$ python3 -q
>>> import numpy as np
>>> np.set_printoptions(precision=3, suppress=True, linewidth=120, floatmode="fixed")
>>> rd = lambda a: np.round(a, 3) + 0
>>> W0 = np.load("arr.npy")
>>> W0
array([[0, 0, 0, 3],
       [0, 2, 0, 0],
       [7, 0, 3, 4],
       [4, 0, 5, 7]])
>>> M2 = np.linalg.inv(W0)
>>> rd(M2)
array([[ 0.014,  0.000,  0.217, -0.130],
       [ 0.000,  0.500,  0.000,  0.000],
       [-0.478,  0.000, -0.174,  0.304],
       [ 0.333,  0.000,  0.000,  0.000]])
>>> rd(np.linalg.det(W0) * np.linalg.det(M2))
np.float64(1.0)
>>> (np.abs(M2) > 1e-9).astype(int)
array([[1, 0, 1, 1],
       [0, 1, 0, 0],
       [1, 0, 1, 1],
       [1, 0, 0, 0]])
>>> rd(np.linalg.cond(W0))
np.float64(8.383)
>>> np.allclose(W0, W0.T)
False
>>> (W0 + W0.T) / 2
array([[0.000, 0.000, 3.500, 3.500],
       [0.000, 2.000, 0.000, 0.000],
       [3.500, 0.000, 3.000, 4.500],
       [3.500, 0.000, 4.500, 7.000]])
>>> W0 @ W0
array([[12,  0, 15, 21],
       [ 0,  4,  0,  0],
       [37,  0, 29, 61],
       [63,  0, 50, 81]])
>>> rd(np.abs(np.linalg.eigvals(W0)).max())
np.float64(11.481)
>>> np.linalg.matrix_power(W0, 4)
array([[ 2022,     0,  1665,  2868],
       [    0,    16,     0,     0],
       [ 5360,     0,  4446,  7487],
       [ 7709,     0,  6445, 10934]])
>>> np.trace(W0)
np.int64(12)
>>> W0.inv()
Traceback (most recent call last):
  File "<python-input-16>", line 1, in <module>
    W0.inv()
    ^^^^^^
AttributeError: 'numpy.ndarray' object has no attribute 'inv'
>>> (W0 != 0).astype(int)
array([[0, 0, 0, 1],
       [0, 1, 0, 0],
       [1, 0, 1, 1],
       [1, 0, 1, 1]])
>>> rd(np.linalg.det(W0))
np.float64(138.0)
>>> W0 @ W0
array([[12,  0, 15, 21],
       [ 0,  4,  0,  0],
       [37,  0, 29, 61],
       [63,  0, 50, 81]])
>>> w1 = np.array([[2, -1, 3, -1], [2, 1, 0, -3], [-3, 3, 3, -1], [2, -3, 0, 0]])
>>> b = np.array([8, 7, 3, 3])
>>> act = np.maximum(W0 @ w1 + b, 0)
>>> (act > 0).mean(axis=0)
array([1.000, 0.250, 1.000, 0.250])
>>> Z = np.array([[0, 0, 0], [3, 1, 1], [0, 3, 2], [1, 1, 2]])
>>> act @ Z
array([[ 3, 12, 12],
       [27, 18, 15],
       [ 0, 99, 66],
       [ 0, 90, 60]])
>>> w1 @ Z
array([[-4,  7,  3],
       [ 0, -2, -5],
       [ 8, 11,  7],
       [-9, -3, -3]])
>>> (act @ Z).round(6).argmax(axis=1)
array([1, 0, 1, 1])
>>> proj = np.triu(np.array([[3, 0, 3, 3], [1, 1, 3, 2], [1, 0, 0, 1], [1, 3, 1, 0]]), 1) + np.eye(4)
>>> M2 = proj @ W0 @ np.linalg.inv(proj)
>>> rd(np.linalg.det(M2))
np.float64(138.0)
>>> M2
array([[ 33.000,   0.000, -75.000,  12.000],
       [ 29.000,   2.000, -74.000,   9.000],
       [ 11.000,   0.000, -25.000,   3.000],
       [  4.000,   0.000,  -7.000,   2.000]])
>>> M = np.tril(np.array([[2, 0], [5, 0]]), -1) + np.eye(2, dtype=int)
>>> M
array([[1, 0],
       [5, 1]])
>>> rd(np.linalg.norm(M, 2) / np.linalg.norm(M))
np.float64(0.999)
>>> round(np.log10(np.linalg.cond(M)))
1
>>> np.argsort(-np.linalg.norm(M, axis=0).round(6), kind="stable")[:3]
array([0, 1])
>>> [round(float(x), 3) for x in np.linalg.svd(M, compute_uv=False)[:3]]
[5.193, 0.193]
>>> w1 = np.array([[2, 2], [1, 1]])
>>> b = np.array([-2, -1])
>>> act = np.maximum(M @ w1 + b, 0)
>>> np.linalg.matrix_rank(act)
np.int64(2)
>>> (act > 0).astype(int)
array([[0, 1],
       [1, 1]])
>>> Z = np.array([[-5, -3, 2], [-1, -4, -2]])
>>> (act @ Z).round(6).argmax(axis=1)
array([0, 2])
>>> Q = M.astype(float).copy()
>>> for j in range(2):
...     Q[:, j] -= Q[:, :j] @ (Q[:, :j].T @ Q[:, j])
...     Q[:, j] /= np.linalg.norm(Q[:, j])
... 
>>> rd(Q)
array([[ 0.196, -0.981],
       [ 0.981,  0.196]])
>>> Uu, sig, vt = np.linalg.svd(M)
>>> rd(sig)
array([5.193, 0.193])
>>> M2 = Uu[:, :1] @ np.diag(sig[:1]) @ vt[:1]
>>> np.linalg.matrix_rank(M2)
np.int64(1)
>>> rd(M2)
array([[0.964, 0.186],
       [5.007, 0.964]])
>>> F = np.load("sample18.npy")
>>> F
array([[ 0.000, -9.000, -9.000,  3.000],
       [ 4.000, 12.000,  8.000, -2.000],
       [-5.000, -9.000, -4.000,  1.000],
       [-3.000,  0.000,  3.000,  0.000]])
>>> Uu, sig, vt = np.linalg.svd(F)
>>> V = vt[:(sig > 1e-8).sum()]
>>> rng = np.random.default_rng(788118)
>>> x0 = F[1] + 3 * F[0] + rng.integers(2) * np.eye(4)[1]
>>> x0
array([  4.000, -14.000, -19.000,   7.000])
>>> rd(np.diag(V.T @ V))
array([0.667, 0.667, 0.667, 1.000])
>>> rd(np.linalg.norm(x0 - V.T @ V @ x0))
np.float64(0.577)
>>> np.allclose(V.T @ V @ x0, x0)
False
>>> np.linalg.lstsq(F[:-1].T, F[-1])[2]
np.int32(3)
>>> np.abs(np.diag(np.linalg.qr(F)[1])) > 1e-9
array([ True,  True, False,  True])
>>> r = np.linalg.matrix_rank(F)
>>> r
np.int64(3)
>>> N = np.linalg.svd(F)[2][r:].T
>>> rd(N @ N.T)
array([[ 0.333, -0.333,  0.333,  0.000],
       [-0.333,  0.333, -0.333,  0.000],
       [ 0.333, -0.333,  0.333,  0.000],
       [ 0.000,  0.000,  0.000,  0.000]])
>>> [int(np.linalg.matrix_rank(F[:i])) for i in range(1, len(F) + 1)]
[1, 2, 3, 3]
>>> [int(np.linalg.matrix_rank(np.delete(F, i, axis=0))) for i in range(4)]
[3, 3, 3, 3]
>>> rd(N[:, 0] / N[np.abs(N[:, 0]).round(6).argmax(), 0])
array([ 1.000, -1.000,  1.000,  0.000])
>>> x0 = np.array([0, 1, 3, -1])
>>> h1 = np.maximum(F @ x0, 0)
>>> np.flatnonzero(h1 > 1e-9)
array([1, 3])
>>> A = np.load("w.npy")
>>> A
array([[-3, -2, -1],
       [ 0,  1,  2],
       [ 3,  4,  5]])
>>> rd(A @ np.linalg.pinv(A) @ A)
array([[-3.000, -2.000, -1.000],
       [ 0.000,  1.000,  2.000],
       [ 3.000,  4.000,  5.000]])
>>> rd(np.trace(np.linalg.pinv(A) @ A))
np.float64(2.0)
>>> x0 = np.array([2, 0])
>>> y = M @ x0
>>> y
array([ 2, 10])
>>> rd(np.linalg.solve(M, y + M[:, 0]))
array([3.000, 0.000])
>>> rd(np.linalg.solve(M, 5 * y))
array([10.000,  0.000])
>>> rd(np.linalg.solve(M, y))
array([2.000, 0.000])
>>> rd(np.linalg.solve(M, M[:, 1]))
array([0.000, 1.000])
>>> T = np.stack([A, 2 * A, A[::-1]])
>>> rd(np.linalg.norm(T, axis=(1, 2)))
array([ 8.307, 16.613,  8.307])
>>> np.linalg.matrix_rank(T.reshape(3, -1))
np.int64(2)
>>> T.sum(axis=0)
array([[-6, -2,  2],
       [ 0,  4,  8],
       [ 6, 10, 14]])
>>> M2 = A + rng.integers(-2, 3, (3, 2)) @ rng.integers(-2, 3, (2, 3))
>>> M2
array([[-3, -2, -3],
       [-1,  1,  3],
       [ 3,  4,  7]])
>>> np.abs(M2 - A).sum(axis=1)
array([2, 2, 2])
>>> X = -3 * np.eye(4) + np.ones((4, 4))
>>> X
array([[-2.000,  1.000,  1.000,  1.000],
       [ 1.000, -2.000,  1.000,  1.000],
       [ 1.000,  1.000, -2.000,  1.000],
       [ 1.000,  1.000,  1.000, -2.000]])
>>> X @ (-1.0) ** np.arange(4)
array([-3.000,  3.000, -3.000,  3.000])
>>> np.allclose(X @ X.T, X.T @ X)
True
>>> m1 = np.array([[2.1, 2.0, 5.0], [3.0, 6.1, 1.0], [2.0, 2.0, 5.1]])
>>> x0 = np.array([0, 2, 1])
>>> h1 = np.maximum(m1 @ x0, 0)
>>> rd(np.tanh(m1 @ x0))
array([1.000, 1.000, 1.000])
>>> h1
array([ 9.000, 13.200,  9.100])
>>> np.flatnonzero(h1 > 1e-9)
array([0, 1, 2])
>>> m1.T @ h1
array([ 76.700, 116.720, 104.610])
>>> Uu, sig, vt = np.linalg.svd(m1)
>>> np.argmax(sig[:-1] / (sig[1:] + 1e-6)) + 1
np.int64(2)
>>> rd(sig)
array([9.587, 4.766, 0.077])
>>> M2 = Uu[:, :2] @ np.diag(sig[:2]) @ vt[:2]
>>> rd(np.abs(m1 - M2).max())
np.float64(0.049)
>>> M2 = np.linalg.invert(m1)
Traceback (most recent call last):
  File "<python-input-109>", line 1, in <module>
    M2 = np.linalg.invert(m1)
         ^^^^^^^^^^^^^^^^
AttributeError: module 'numpy.linalg' has no attribute 'invert'
>>> M2 = np.linalg.inv(m1)
>>> rd(np.linalg.det(m1) * np.linalg.det(M2))
np.float64(1.0)
>>> rd(m1 @ M2)
array([[1.000, 0.000, 0.000],
       [0.000, 1.000, 0.000],
       [0.000, 0.000, 1.000]])
>>> rd(M2)
array([[ 8.244, -0.057, -8.071],
       [-3.767,  0.201,  3.653],
       [-1.756, -0.057,  1.929]])
>>> rd(np.linalg.det(m1) * M2)
array([[ 29.110,  -0.200, -28.500],
       [-13.300,   0.710,  12.900],
       [ -6.200,  -0.200,   6.810]])
>>> rd(np.linalg.slogdet(m1)[0])
np.float64(1.0)
>>> evals, V = np.linalg.eig(M2)
>>> rd(np.sort(np.linalg.eigvals(M2.T)))
array([ 0.106,  0.268, 10.000])
>>> rd(evals)
array([10.000,  0.106,  0.268])
>>> rd(np.sort(np.linalg.eigvals(M2 @ M2)))
array([  0.011,   0.072, 100.000])
>>> rd(M2 @ V[:, 0] - evals[0] * V[:, 0])
array([0.000, 0.000, 0.000])
>>> J = np.load("dump.npy")
>>> J
array([[ 8.027, -9.024, -8.013],
       [ 7.985, -9.013, -8.026],
       [ 7.992, -8.999, -7.985],
       [ 8.019, -9.018, -8.024],
       [ 7.985, -9.012, -7.941],
       [ 7.999, -9.011, -8.032],
       [ 7.998, -9.043, -7.999],
       [ 8.021, -8.981, -8.014],
       [ 8.020, -9.007, -7.996],
       [ 8.052, -8.990, -8.022],
       [ 8.005, -9.006, -8.004],
       [ 8.003, -8.975, -8.011],
       [ 7.993, -8.993, -7.976],
       [-0.012,  3.015, -8.977],
       [-0.007,  3.021, -9.019],
       [ 0.014,  2.978, -8.969],
       [ 0.020,  2.986, -8.996],
       [-0.009,  3.016, -8.964],
       [-0.046,  2.986, -9.032],
       [ 0.003,  2.984, -9.023],
       [-0.006,  2.995, -8.992],
       [-0.007,  2.985, -9.007],
       [-0.029,  2.990, -9.036],
       [-0.007,  3.002, -9.020],
       [ 0.062,  2.972, -8.987],
       [-0.023,  2.992, -8.995]])
>>> Xc = J - J.mean(axis=0)
>>> Uu, sig, vt = np.linalg.svd(Xc, full_matrices=False)
>>> np.searchsorted(np.cumsum(sig ** 2) / (sig ** 2).sum(), 0.9) + 1
np.int64(1)
>>> rd(sig ** 2 / (sig ** 2).sum())
array([1.000, 0.000, 0.000])
>>> rd(vt[0] * np.sign(vt[0, np.abs(vt[0]).argmax()]))
array([-0.554,  0.830, -0.069])
>>> x0 = np.array([1, 1, 0])
>>> h1 = np.maximum(J @ x0, 0)
>>> np.flatnonzero(h1 > 1e-9)
array([13, 14, 15, 16, 17, 18, 19, 20, 21, 22, 23, 24, 25])
>>> J * (h1 > 1e-9)[:, None]
array([[ 0.000, -0.000, -0.000],
       [ 0.000, -0.000, -0.000],
       [ 0.000, -0.000, -0.000],
       [ 0.000, -0.000, -0.000],
       [ 0.000, -0.000, -0.000],
       [ 0.000, -0.000, -0.000],
       [ 0.000, -0.000, -0.000],
       [ 0.000, -0.000, -0.000],
       [ 0.000, -0.000, -0.000],
       [ 0.000, -0.000, -0.000],
       [ 0.000, -0.000, -0.000],
       [ 0.000, -0.000, -0.000],
       [ 0.000, -0.000, -0.000],
       [-0.012,  3.015, -8.977],
       [-0.007,  3.021, -9.019],
       [ 0.014,  2.978, -8.969],
       [ 0.020,  2.986, -8.996],
       [-0.009,  3.016, -8.964],
       [-0.046,  2.986, -9.032],
       [ 0.003,  2.984, -9.023],
       [-0.006,  2.995, -8.992],
       [-0.007,  2.985, -9.007],
       [-0.029,  2.990, -9.036],
       [-0.007,  3.002, -9.020],
       [ 0.062,  2.972, -8.987],
       [-0.023,  2.992, -8.995]])
>>> rd(h1)
array([0.000, 0.000, 0.000, 0.000, 0.000, 0.000, 0.000, 0.000, 0.000, 0.000, 0.000, 0.000, 0.000, 3.003, 3.014, 2.992,
       3.006, 3.007, 2.940, 2.987, 2.989, 2.978, 2.961, 2.995, 3.034, 2.969])
>>> rd(J.T @ h1)
array([  -0.134,  116.393, -349.922])
>>> rd(np.maximum(J @ (3 * x0), 0))
array([0.000, 0.000, 0.000, 0.000, 0.000, 0.000, 0.000, 0.000, 0.000, 0.000, 0.000, 0.000, 0.000, 9.009, 9.042, 8.976,
       9.018, 9.021, 8.820, 8.961, 8.967, 8.934, 8.883, 8.985, 9.102, 8.907])
>>> rd(np.maximum(J @ x0, 0) - np.maximum(-J @ x0, 0))
array([-0.997, -1.028, -1.007, -0.999, -1.027, -1.012, -1.045, -0.960, -0.987, -0.938, -1.001, -0.972, -1.000,  3.003,
        3.014,  2.992,  3.006,  3.007,  2.940,  2.987,  2.989,  2.978,  2.961,  2.995,  3.034,  2.969])
>>> Xc = J - J.mean(axis=0)
>>> V = np.linalg.svd(Xc)[2][:2]
>>> M2 = Xc - Xc @ V.T @ V
>>> np.linalg.norm(M2, axis=1).round(6).argmax()
np.int64(9)
>>> rd(np.cov(Xc @ V.T, rowvar=False))
array([[54.383,  0.000],
       [ 0.000,  0.001]])
>>> rd(np.diag(V.T @ V))
array([0.310, 0.703, 0.987])
>>> Z = np.array([[2, 6, 4], [3, 5, 2], [7, 0, 9]])
>>> feats = (rng.random((29, 3)) < 0.25) @ Z
>>> feats
array([[ 7,  0,  9],
       [ 0,  0,  0],
       [ 5, 11,  6],
       [ 0,  0,  0],
       [ 0,  0,  0],
       [ 0,  0,  0],
       [ 0,  0,  0],
       [ 0,  0,  0],
       [ 7,  0,  9],
       [ 3,  5,  2],
       [ 9,  6, 13],
       [ 0,  0,  0],
       [ 0,  0,  0],
       [ 7,  0,  9],
       [ 0,  0,  0],
       [ 0,  0,  0],
       [ 0,  0,  0],
       [ 3,  5,  2],
       [ 7,  0,  9],
       [ 2,  6,  4],
       [ 7,  0,  9],
       [ 5, 11,  6],
       [ 0,  0,  0],
       [ 7,  0,  9],
       [ 0,  0,  0],
       [ 2,  6,  4],
       [ 0,  0,  0],
       [ 2,  6,  4],
       [ 0,  0,  0]])
>>> w1 = np.array([[2, 1, 4, 0, 4], [3, 2, 3, 3, 4], [3, 0, 3, 0, 2]])
>>> b = np.array([4, -4, 2, -1, 4])
>>> act = np.maximum(feats @ w1 + b, 0)
>>> rd((act > 0).mean(axis=0))
array([1.000, 0.483, 1.000, 0.276, 1.000])
>>> Z = np.array([[2, 5, 4], [-5, 4, -2], [1, 1, 1], [-3, 3, 1], [-5, 1, 1]])
>>> w1 @ Z
array([[-17,  22,  14],
       [-30,  39,  18],
       [ -1,  20,  17]])
>>> (act @ Z).round(6).argmax(axis=1)
array([1, 1, 1, 1, 1, 1, 1, 1, 1, 1, 1, 1, 1, 1, 1, 1, 1, 1, 1, 1, 1, 1, 1, 1, 1, 1, 1, 1, 1])
>>> Uu, sig, vt = np.linalg.svd(M, full_matrices=False)
>>> (sig > 1e-8).sum()
np.int64(2)
>>> Uu.shape, sig.shape, vt.shape
((2, 2), (2,), (2, 2))
>>> rd(sig)
array([5.193, 0.193])
>>> rd(sig / sig[0])
array([1.000, 0.037])
>>> rd(np.abs(vt[0]))
array([0.982, 0.189])
>>> rd(Uu.T @ Uu)
array([[1.000, 0.000],
       [0.000, 1.000]])
